% python3 -q
>>> import numpy as np
>>> np.set_printoptions(precision=4, suppress=True, linewidth=140, legacy="1.25")
>>> E = np.load("sample9.npy")
>>> E
array([[ 1, -1, -1,  1, -1,  1,  1, -1],
       [ 1,  1,  1,  1,  1,  1,  1,  1],
       [ 1, -1,  1, -1, -1,  1, -1,  1]])
>>> x = np.array([0, 0, -2, 2, 3, 5, 5, -4])
>>> a = np.maximum(E @ x, 0)
>>> np.flatnonzero(a > 1e-9)
array([0, 1])
>>> E.T @ a
array([24, -6, -6, 24, -6, 24, 24, -6])
>>> a
array([15,  9,  0])
>>> data = np.load("a.npy")
>>> data
array([[0, 0, 2, 0],
       [0, 0, 0, 0],
       [0, 2, 0, 0]])
>>> left, sv, Vt = np.linalg.svd(data)
>>> V = Vt[:(sv > 1e-8).sum()]
>>> rng = np.random.default_rng(84)
>>> x = data[0] + 2 * data[1] + rng.integers(2) * np.eye(4)[1]
>>> x
array([0., 1., 2., 0.])
>>> np.round(np.linalg.norm(x - V.T @ V @ x), 4)
0.0
>>> np.linalg.matrix_rank(np.vstack([data, x]))
2
>>> def softmax(z):
...     e = np.exp(z - z.max(axis=-1, keepdims=True))
...     return e / e.sum(axis=-1, keepdims=True)
... 
>>> softmax(E[1] + -3)
array([0.125, 0.125, 0.125, 0.125, 0.125, 0.125, 0.125, 0.125])
>>> softmax(E[1])
array([0.125, 0.125, 0.125, 0.125, 0.125, 0.125, 0.125, 0.125])
>>> softmax(10 * E[1])
array([0.125, 0.125, 0.125, 0.125, 0.125, 0.125, 0.125, 0.125])
>>> att = E @ E.T / np.sqrt(8)
>>> softmax(att).round(6).argmax(axis=1)
array([0, 1, 2])
>>> softmax(att)[1] @ E
array([1.    , 0.7886, 0.8943, 0.8943, 0.7886, 1.    , 0.8943, 0.8943])
>>> data @ data.T
array([[4, 0, 0],
       [0, 0, 0],
       [0, 0, 4]])
>>> np.linalg.pinv(data)
array([[0. , 0. , 0. ],
       [0. , 0. , 0.5],
       [0.5, 0. , 0. ],
       [0. , 0. , 0. ]])
>>> J = np.load("x.npy")
>>> J
array([[  2.9172,   0.9749,  -5.0064],
       [ -0.4602,  -0.0919,   0.6867],
       [  2.0897,   0.6341,  -3.4841],
       [ -0.9925,  -0.2218,   1.516 ],
       [  4.1892,   1.4704,  -7.0192],
       [  3.7914,   1.3436,  -6.4452],
       [ -1.4583,  -0.4477,   2.563 ],
       [  1.6728,   0.5611,  -2.8847],
       [ -0.5686,  -0.1243,   0.8699],
       [  2.2708,   0.8345,  -3.7502],
       [  8.5078,   2.7667, -14.0958],
       [ -0.9211,  -0.3641,   1.5095],
       [  0.1261,   0.1829,  -0.1521],
       [  0.0302,   0.0238,   0.0101],
       [  5.3607,   1.7687,  -8.9584],
       [ -2.5644,  -0.8639,   4.266 ],
       [ -1.7256,  -0.5883,   2.9779],
       [ -2.8758,  -1.0035,   4.8052],
       [  0.5802,   0.2709,  -0.9912],
       [  0.2596,   0.0593,  -0.5174],
       [  3.1092,   1.0199,  -4.9535],
       [ -2.5788,  -0.8196,   4.2145],
       [ -1.1394,  -0.3501,   1.9627],
       [ -0.0131,   0.0119,  -0.167 ],
       [  2.0171,   0.6461,  -3.3629],
       [ -0.9157,  -0.314 ,   1.7219]])
>>> Y = J + rng.integers(-2, 3, (26, 1)) @ rng.integers(-2, 3, (1, 3))
>>> Y
array([[  1.9172,  -1.0251,  -6.0064],
       [  1.5398,   3.9081,   2.6867],
       [  0.0897,  -3.3659,  -5.4841],
       [ -0.9925,  -0.2218,   1.516 ],
       [  3.1892,  -0.5296,  -8.0192],
       [  3.7914,   1.3436,  -6.4452],
       [ -3.4583,  -4.4477,   0.563 ],
       [  2.6728,   2.5611,  -1.8847],
       [  0.4314,   1.8757,   1.8699],
       [  3.2708,   2.8345,  -2.7502],
       [  7.5078,   0.7667, -15.0958],
       [ -0.9211,  -0.3641,   1.5095],
       [ -0.8739,  -1.8171,  -1.1521],
       [ -1.9698,  -3.9762,  -1.9899],
       [  6.3607,   3.7687,  -7.9584],
       [ -4.5644,  -4.8639,   2.266 ],
       [ -0.7256,   1.4117,   3.9779],
       [ -0.8758,   2.9965,   6.8052],
       [ -1.4198,  -3.7291,  -2.9912],
       [  2.2596,   4.0593,   1.4826],
       [  4.1092,   3.0199,  -3.9535],
       [ -0.5788,   3.1804,   6.2145],
       [ -0.1394,   1.6499,   2.9627],
       [ -1.0131,  -1.9881,  -1.167 ],
       [  2.0171,   0.6461,  -3.3629],
       [  1.0843,   3.686 ,   3.7219]])
>>> np.linalg.matrix_rank(Y - J, tol=1e-8)
1
>>> np.round(np.linalg.svd(Y - J, compute_uv=False), 4) + 0
array([17.6635,  0.    ,  0.    ])
>>> D = np.linalg.norm(Y[:, None] - Y[None], axis=-1)
>>> np.linalg.matrix_rank(D ** 2)
5
>>> D.mean(axis=1).argmax()
10
>>> (D + 1e9 * np.eye(26)).round(6).argmin(axis=1)
array([ 4, 25, 18, 11,  0,  4, 15,  9, 22,  7, 14,  3, 23, 18,  5,  6, 22, 21, 13,  1,  9, 17, 16, 12,  7,  1])
>>> np.flatnonzero(D[6] < D.mean() / 2)
array([ 6, 13, 15])
>>> x = np.array([2, 1, 0])
>>> a = np.maximum(J @ x, 0)
>>> J.T @ a
array([ 392.0117,  130.5771, -653.0713])
>>> J * (a > 1e-9)[:, None]
array([[  2.9172,   0.9749,  -5.0064],
       [ -0.    ,  -0.    ,   0.    ],
       [  2.0897,   0.6341,  -3.4841],
       [ -0.    ,  -0.    ,   0.    ],
       [  4.1892,   1.4704,  -7.0192],
       [  3.7914,   1.3436,  -6.4452],
       [ -0.    ,  -0.    ,   0.    ],
       [  1.6728,   0.5611,  -2.8847],
       [ -0.    ,  -0.    ,   0.    ],
       [  2.2708,   0.8345,  -3.7502],
       [  8.5078,   2.7667, -14.0958],
       [ -0.    ,  -0.    ,   0.    ],
       [  0.1261,   0.1829,  -0.1521],
       [  0.0302,   0.0238,   0.0101],
       [  5.3607,   1.7687,  -8.9584],
       [ -0.    ,  -0.    ,   0.    ],
       [ -0.    ,  -0.    ,   0.    ],
       [ -0.    ,  -0.    ,   0.    ],
       [  0.5802,   0.2709,  -0.9912],
       [  0.2596,   0.0593,  -0.5174],
       [  3.1092,   1.0199,  -4.9535],
       [ -0.    ,  -0.    ,   0.    ],
       [ -0.    ,  -0.    ,   0.    ],
       [ -0.    ,   0.    ,  -0.    ],
       [  2.0171,   0.6461,  -3.3629],
       [ -0.    ,  -0.    ,   0.    ]])
>>> np.flatnonzero(a > 1e-9)
array([ 0,  2,  4,  5,  7,  9, 10, 12, 13, 14, 18, 19, 20, 24])
>>> u = np.array([7, 1])
>>> np.array([np.convolve(row, u, "same") for row in E])
array([[ 7, -6, -8,  6, -6,  6,  8, -6],
       [ 7,  8,  8,  8,  8,  8,  8,  8],
       [ 7, -6,  6, -6, -8,  6, -6,  6]])
>>> A = np.load("out3.npy")
>>> A
array([[-2.1839,  4.3617,  1.098 ],
       [-3.8292, -1.0056,  3.0539],
       [-3.0482, -2.8972,  2.7045],
       [ 2.5362,  3.5772, -2.4024],
       [ 3.5012,  2.0287, -2.937 ],
       [ 3.9671, -0.881 , -2.9131],
       [-0.2325,  4.9723, -0.4711],
       [ 3.6709,  1.5748, -3.0074],
       [-2.4079, -3.7158,  2.3226],
       [-3.9851,  0.2469,  3.0096],
       [-3.9679, -0.0934,  3.0408],
       [-3.9232,  1.2661,  2.8294],
       [-0.4839, -4.874 ,  1.0051],
       [-3.971 , -0.0529,  3.0379],
       [-3.9861,  0.4841,  2.9794],
       [-1.6338,  4.6825,  0.6363]])
>>> # null space of dimension 1
>>> C = A[[12, 0]].astype(float)
>>> for _ in range(5):
...     z = np.linalg.norm(A[:, None] - C, axis=-1).argmin(axis=1)
...     C = np.array([A[z == j].mean(axis=0) for j in range(2)])
... 
>>> z
array([1, 0, 0, 1, 1, 0, 1, 1, 0, 1, 1, 1, 0, 1, 1, 1])
>>> np.bincount(z)
array([ 5, 11])
>>> C[1] - C[0]
array([-0.1282,  4.77  , -0.5243])
>>> mat = np.load("dump.npy")
>>> mat
array([[-0.9874,  0.4301,  0.9232],
       [-0.9982,  0.5649,  0.9776],
       [ 0.9899, -0.4462, -0.9329],
       [ 0.9425, -0.3095, -0.8076],
       [-0.1096,  0.02  ,  0.0699],
       [ 0.5005, -0.0997, -0.3364],
       [ 0.8917, -0.2543, -0.7211],
       [ 0.8005, -0.1974, -0.6044],
       [-0.8668,  0.2355,  0.6858],
       [-0.4136,  0.0798,  0.2729],
       [-0.8005,  0.1974,  0.6044],
       [ 0.8367, -0.2165, -0.6469]])
>>> np.argsort(-np.linalg.norm(mat, axis=0).round(6), kind="stable")[:3]
array([0, 2, 1])
>>> round(np.log10(np.linalg.cond(mat)))
2
>>> np.linalg.matrix_rank(mat, rtol=0.1)
1
>>> np.linalg.cond(mat) > 100
False
>>> np.abs(np.linalg.svd(mat)[2][-1])
array([0.4072, 0.5676, 0.7156])
>>> [round(float(x), 4) for x in np.linalg.svd(mat, compute_uv=False)[:3]]
[3.7967, 0.3271, 0.0484]
>>> D = np.linalg.norm(mat[:, None] - mat[None], axis=-1)
>>> D[2]
array([2.85  , 2.9368, 0.    , 0.1914, 1.5594, 0.8458, 0.3022, 0.4535, 2.5558, 1.9237, 2.446 , 0.3975])
>>> np.linalg.norm(mat, axis=1)
array([1.4185, 1.5071, 1.4315, 1.2792, 0.1315, 0.6112, 1.1746, 1.0223, 1.1301, 0.5019, 1.0223, 1.0795])
>>> np.flatnonzero(D[2] < D.mean() / 2)
array([ 2,  3,  6,  7, 11])
>>> arr = np.array([[0, 0, 0, 0], [0, 0, 3, 3], [0, 0, 6, 6], [0, 0, 6, 6]])
>>> rk = np.linalg.matrix_rank(arr)
>>> rk
1
>>> null = np.linalg.svd(arr)[2][rk:].T
>>> [int(np.linalg.matrix_rank(arr[:i])) for i in range(1, len(arr) + 1)]
[0, 1, 1, 1]
>>> [int(np.linalg.matrix_rank(np.delete(arr, i, axis=0))) for i in range(4)]
[1, 1, 1, 1]
>>> [int(np.linalg.matrix_rank(arr[:, :j + 1])) for j in range(4)]
[0, 0, 1, 1]
>>> Y = np.array([[3, 3, 3], [1, 1, 3], [1, 1, 0]])
>>> K = Y - Y.T
>>> K
array([[ 0,  2,  2],
       [-2,  0,  2],
       [-2, -2,  0]])
>>> # skew-symmetric
>>> left, sv, Vt = np.linalg.svd(K)
>>> np.argmax(sv[:-1] / (sv[1:] + 1e-6)) + 1
2
>>> sv.round(4) + 0
array([3.4641, 3.4641, 0.    ])
>>> Y = left[:, :2] @ np.diag(sv[:2]) @ Vt[:2]
>>> Y.round(4) + 0
array([[ 0.,  2.,  2.],
       [-2.,  0.,  2.],
       [-2., -2.,  0.]])
>>> np.linalg.matrix_rank(Y)
2
>>> round(float(np.abs(K - Y).max()), 4)
0.0
>>> x = np.array([1, 2, 0])
>>> K * x
array([[ 0,  4,  0],
       [-2,  0,  0],
       [-2, -4,  0]])
>>> np.einsum("ij,j->i", K, x)
array([ 4, -2, -6])
>>> K @ np.eye(3)[1]
array([ 2.,  0., -2.])
>>> K @ (2 * x)
array([  8,  -4, -12])
>>> Y = np.array([[1, 1], [1, -1]])
>>> W0 = np.kron(Y, np.kron(Y, Y))[rng.permutation(8)][:2]
>>> W0
array([[ 1,  1,  1,  1, -1, -1, -1, -1],
       [ 1,  1, -1, -1,  1,  1, -1, -1]])
>>> np.round(softmax(10 * W0[0]), 4) + 0
array([0.25, 0.25, 0.25, 0.25, 0.  , 0.  , 0.  , 0.  ])
>>> softmax(W0).sum(axis=1)
array([1., 1.])
>>> softmax(W0[0])
array([0.2202, 0.2202, 0.2202, 0.2202, 0.0298, 0.0298, 0.0298, 0.0298])
>>> att = W0 @ W0.T / np.sqrt(8)
>>> softmax(att)[0] @ W0
array([ 1.    ,  1.    ,  0.8884,  0.8884, -0.8884, -0.8884, -1.    , -1.    ])
